% python3 -q
>>> import numpy as np
>>> import numpy.linalg as la
>>> np.set_printoptions(precision=3, suppress=True, linewidth=100, legacy="1.25")
>>> def tidy(a):
...     return np.round(a, 3) + 0
... 
>>> W0 = np.load("data.npy")
>>> W0
array([[ 0,  2,  0,  0,  0,  2,  2,  1],
       [17,  0, 15, 26, 12,  0,  6, 12],
       [ 0,  2,  2,  0,  0,  0,  0,  0],
       [ 2,  0,  0,  0,  1,  0,  3,  2],
       [ 6,  0, 10,  5, 20,  0,  0, 17],
       [ 0,  0, 48,  5,  0, 19, 27,  0],
       [10,  0,  6, 15,  0,  8, 18,  0],
       [ 0,  2, 12,  0,  0,  0,  0,  0],
       [ 0,  0, 32,  3,  0, 12, 19,  0],
       [ 4,  4,  0,  0,  0, 20, 15,  0],
       [ 0,  0, 12,  0,  2,  0,  0,  1],
       [ 0,  7,  0,  0,  0, 28, 14,  0],
       [23,  0, 13, 36,  6,  0, 20,  8],
       [ 3,  0, 23, 12,  0,  8, 19,  0],
       [ 0,  0,  7,  0,  0, 16, 17,  0],
       [19,  0,  0, 18, 21,  0,  0, 19],
       [ 0,  6,  0,  0,  0,  3,  0,  0]])
>>> Ac = (W0 - W0.mean(axis=0)) / W0.std(axis=0)
>>> np.argwhere(np.abs(Ac) > 2)
array([[ 4,  4],
       [ 4,  7],
       [ 5,  2],
       [11,  1],
       [11,  5],
       [12,  0],
       [12,  3],
       [15,  4],
       [15,  7],
       [16,  1]])
>>> coef = la.lstsq(np.delete(Ac, 1, axis=1), Ac[:, 1])[0]
>>> np.abs(coef).argmax()
5
>>> u = np.array([-4, 0, 4, -3, -1, 0, -2, -5, 0, -4, 4, 3])
>>> v = np.array([4, 0, 2, 4, 1, 5, 3, 0, 2, 1, 3, 1])
>>> X = u[:, None] + v[None, :]
>>> X
array([[ 0, -4, -2,  0, -3,  1, -1, -4, -2, -3, -1, -3],
       [ 4,  0,  2,  4,  1,  5,  3,  0,  2,  1,  3,  1],
       [ 8,  4,  6,  8,  5,  9,  7,  4,  6,  5,  7,  5],
       [ 1, -3, -1,  1, -2,  2,  0, -3, -1, -2,  0, -2],
       [ 3, -1,  1,  3,  0,  4,  2, -1,  1,  0,  2,  0],
       [ 4,  0,  2,  4,  1,  5,  3,  0,  2,  1,  3,  1],
       [ 2, -2,  0,  2, -1,  3,  1, -2,  0, -1,  1, -1],
       [-1, -5, -3, -1, -4,  0, -2, -5, -3, -4, -2, -4],
       [ 4,  0,  2,  4,  1,  5,  3,  0,  2,  1,  3,  1],
       [ 0, -4, -2,  0, -3,  1, -1, -4, -2, -3, -1, -3],
       [ 8,  4,  6,  8,  5,  9,  7,  4,  6,  5,  7,  5],
       [ 7,  3,  5,  7,  4,  8,  6,  3,  5,  4,  6,  4]])
>>> np.trace(X)
18
>>> la.matrix_power(X, 4)
array([[-24480,   4288, -10096, -24480,  -2904, -31672, -17288,   4288, -10096,  -2904, -17288,
         -2904],
       [ 31072,  -5440,  12816,  31072,   3688,  40200,  21944,  -5440,  12816,   3688,  21944,
          3688],
       [ 86624, -15168,  35728,  86624,  10280, 112072,  61176, -15168,  35728,  10280,  61176,
         10280],
       [-10592,   1856,  -4368, -10592,  -1256, -13704,  -7480,   1856,  -4368,  -1256,  -7480,
         -1256],
       [ 17184,  -3008,   7088,  17184,   2040,  22232,  12136,  -3008,   7088,   2040,  12136,
          2040],
       [ 31072,  -5440,  12816,  31072,   3688,  40200,  21944,  -5440,  12816,   3688,  21944,
          3688],
       [  3296,   -576,   1360,   3296,    392,   4264,   2328,   -576,   1360,    392,   2328,
           392],
       [-38368,   6720, -15824, -38368,  -4552, -49640, -27096,   6720, -15824,  -4552, -27096,
         -4552],
       [ 31072,  -5440,  12816,  31072,   3688,  40200,  21944,  -5440,  12816,   3688,  21944,
          3688],
       [-24480,   4288, -10096, -24480,  -2904, -31672, -17288,   4288, -10096,  -2904, -17288,
         -2904],
       [ 86624, -15168,  35728,  86624,  10280, 112072,  61176, -15168,  35728,  10280,  61176,
         10280],
       [ 72736, -12736,  30000,  72736,   8632,  94104,  51368, -12736,  30000,   8632,  51368,
          8632]])
>>> tidy(np.sort(np.abs(la.eigvals(X))))
array([ 0.   ,  0.   ,  0.   ,  0.   ,  0.   ,  0.   ,  0.   ,  0.   ,  0.   ,  0.   ,  0.849,
       18.849])
>>> tidy(np.abs(la.eigvals(X)).max())
18.849
>>> (X - X.T) / 2
array([[ 0. , -4. , -5. , -0.5, -3. , -1.5, -1.5, -1.5, -3. , -1.5, -4.5, -5. ],
       [ 4. ,  0. , -1. ,  3.5,  1. ,  2.5,  2.5,  2.5,  1. ,  2.5, -0.5, -1. ],
       [ 5. ,  1. ,  0. ,  4.5,  2. ,  3.5,  3.5,  3.5,  2. ,  3.5,  0.5,  0. ],
       [ 0.5, -3.5, -4.5,  0. , -2.5, -1. , -1. , -1. , -2.5, -1. , -4. , -4.5],
       [ 3. , -1. , -2. ,  2.5,  0. ,  1.5,  1.5,  1.5,  0. ,  1.5, -1.5, -2. ],
       [ 1.5, -2.5, -3.5,  1. , -1.5,  0. ,  0. ,  0. , -1.5,  0. , -3. , -3.5],
       [ 1.5, -2.5, -3.5,  1. , -1.5,  0. ,  0. ,  0. , -1.5,  0. , -3. , -3.5],
       [ 1.5, -2.5, -3.5,  1. , -1.5,  0. ,  0. ,  0. , -1.5,  0. , -3. , -3.5],
       [ 3. , -1. , -2. ,  2.5,  0. ,  1.5,  1.5,  1.5,  0. ,  1.5, -1.5, -2. ],
       [ 1.5, -2.5, -3.5,  1. , -1.5,  0. ,  0. ,  0. , -1.5,  0. , -3. , -3.5],
       [ 4.5,  0.5, -0.5,  4. ,  1.5,  3. ,  3. ,  3. ,  1.5,  3. ,  0. , -0.5],
       [ 5. ,  1. ,  0. ,  4.5,  2. ,  3.5,  3.5,  3.5,  2. ,  3.5,  0.5,  0. ]])
>>> rng = np.random.default_rng(74)
>>> M2 = X + rng.integers(-2, 3, (12, 2)) @ rng.integers(-2, 3, (2, 12))
>>> M2
array([[ -4, -10,  -6,  -6,  -1,  -3,  -5,  -2, -10,  -1,   3,  -7],
       [  2,  -1,   2,   2,   2,   4,   1,   2,   0,   3,   3,  -1],
       [ 12,   4,   4,  11,   3,  10,  11,  -1,   8,   0,   9,   9],
       [  3,  -4,  -3,   2,  -3,   2,   2,  -6,  -1,  -5,   2,   0],
       [ -1,  -3,   1,  -1,   2,   2,  -2,   3,  -3,   4,   2,  -4],
       [  4,   0,   2,   4,   1,   5,   3,   0,   2,   1,   3,   1],
       [  0,   1,   4,   2,   0,   4,  -1,   2,   2,   3,  -3,  -3],
       [  3,  -5,  -5,   2,  -6,   1,   2, -10,  -1,  -9,   0,   0],
       [  4,  -4,  -2,   2,   1,   3,   3,  -2,  -2,  -1,   7,   1],
       [  4,  -4,  -4,   3,  -5,   2,   3,  -9,   0,  -8,   1,   1],
       [  8,   4,   6,   8,   5,   9,   7,   4,   6,   5,   7,   5],
       [  9,   0,   1,   7,   3,   7,   8,  -1,   3,   0,  10,   6]])
>>> tidy(la.svd(M2 - X, compute_uv=False))
array([26.752, 18.93 ,  0.   ,  0.   ,  0.   ,  0.   ,  0.   ,  0.   ,  0.   ,  0.   ,  0.   ,
        0.   ])
>>> X.sum(axis=1)
array([-22,  26,  74, -10,  14,  26,   2, -34,  26, -22,  74,  62])
>>> X.shape
(12, 12)
>>> tidy(la.norm(X))
44.272
>>> np.unravel_index(np.abs(X).argmax(), X.shape)
(2, 5)
>>> m1 = np.array([[-1, 2, -1, 2, 0, 2, 0, 10, 0],
...     [-2, 2, -1, -1, 0, 2, -1, 10, -1],
...     [1, 1, 2, 2, 2, -1, -2, -5, -2],
...     [-2, 2, 2, -1, 1, 0, -2, 0, -1],
...     [-1, 2, 1, 0, 0, -1, 0, -5, 0],
...     [-1, -1, 0, 0, -2, 2, 0, 10, 1],
...     [1, -2, -1, -1, 0, 2, -2, 10, 0]])
>>> m1
array([[-1,  2, -1,  2,  0,  2,  0, 10,  0],
       [-2,  2, -1, -1,  0,  2, -1, 10, -1],
       [ 1,  1,  2,  2,  2, -1, -2, -5, -2],
       [-2,  2,  2, -1,  1,  0, -2,  0, -1],
       [-1,  2,  1,  0,  0, -1,  0, -5,  0],
       [-1, -1,  0,  0, -2,  2,  0, 10,  1],
       [ 1, -2, -1, -1,  0,  2, -2, 10,  0]])
>>> ang = np.radians(45)
>>> Rm = np.eye(9)
>>> Rm[5, 5] = Rm[4, 4] = np.cos(ang)
>>> Rm[5, 4], Rm[4, 5] = -np.sin(ang), np.sin(ang)
>>> tidy(Rm)
array([[ 1.   ,  0.   ,  0.   ,  0.   ,  0.   ,  0.   ,  0.   ,  0.   ,  0.   ],
       [ 0.   ,  1.   ,  0.   ,  0.   ,  0.   ,  0.   ,  0.   ,  0.   ,  0.   ],
       [ 0.   ,  0.   ,  1.   ,  0.   ,  0.   ,  0.   ,  0.   ,  0.   ,  0.   ],
       [ 0.   ,  0.   ,  0.   ,  1.   ,  0.   ,  0.   ,  0.   ,  0.   ,  0.   ],
       [ 0.   ,  0.   ,  0.   ,  0.   ,  0.707,  0.707,  0.   ,  0.   ,  0.   ],
       [ 0.   ,  0.   ,  0.   ,  0.   , -0.707,  0.707,  0.   ,  0.   ,  0.   ],
       [ 0.   ,  0.   ,  0.   ,  0.   ,  0.   ,  0.   ,  1.   ,  0.   ,  0.   ],
       [ 0.   ,  0.   ,  0.   ,  0.   ,  0.   ,  0.   ,  0.   ,  1.   ,  0.   ],
       [ 0.   ,  0.   ,  0.   ,  0.   ,  0.   ,  0.   ,  0.   ,  0.   ,  1.   ]])
>>> M2 = m1 @ Rm.T
>>> np.allclose(m1 @ m1.T, M2 @ M2.T)
True
>>> tidy(la.svd(m1, compute_uv=False)), tidy(la.svd(M2, compute_uv=False))
(array([21.863,  6.303,  4.328,  3.566,  2.244,  0.712,  0.525]), array([21.863,  6.303,  4.328,  3.566,  2.244,  0.712,  0.525]))
>>> np.allclose(la.norm(m1, axis=1), la.norm(M2, axis=1))
True
>>> tidy(la.det(Rm)), tidy(np.trace(Rm))
(1.0, 8.414)
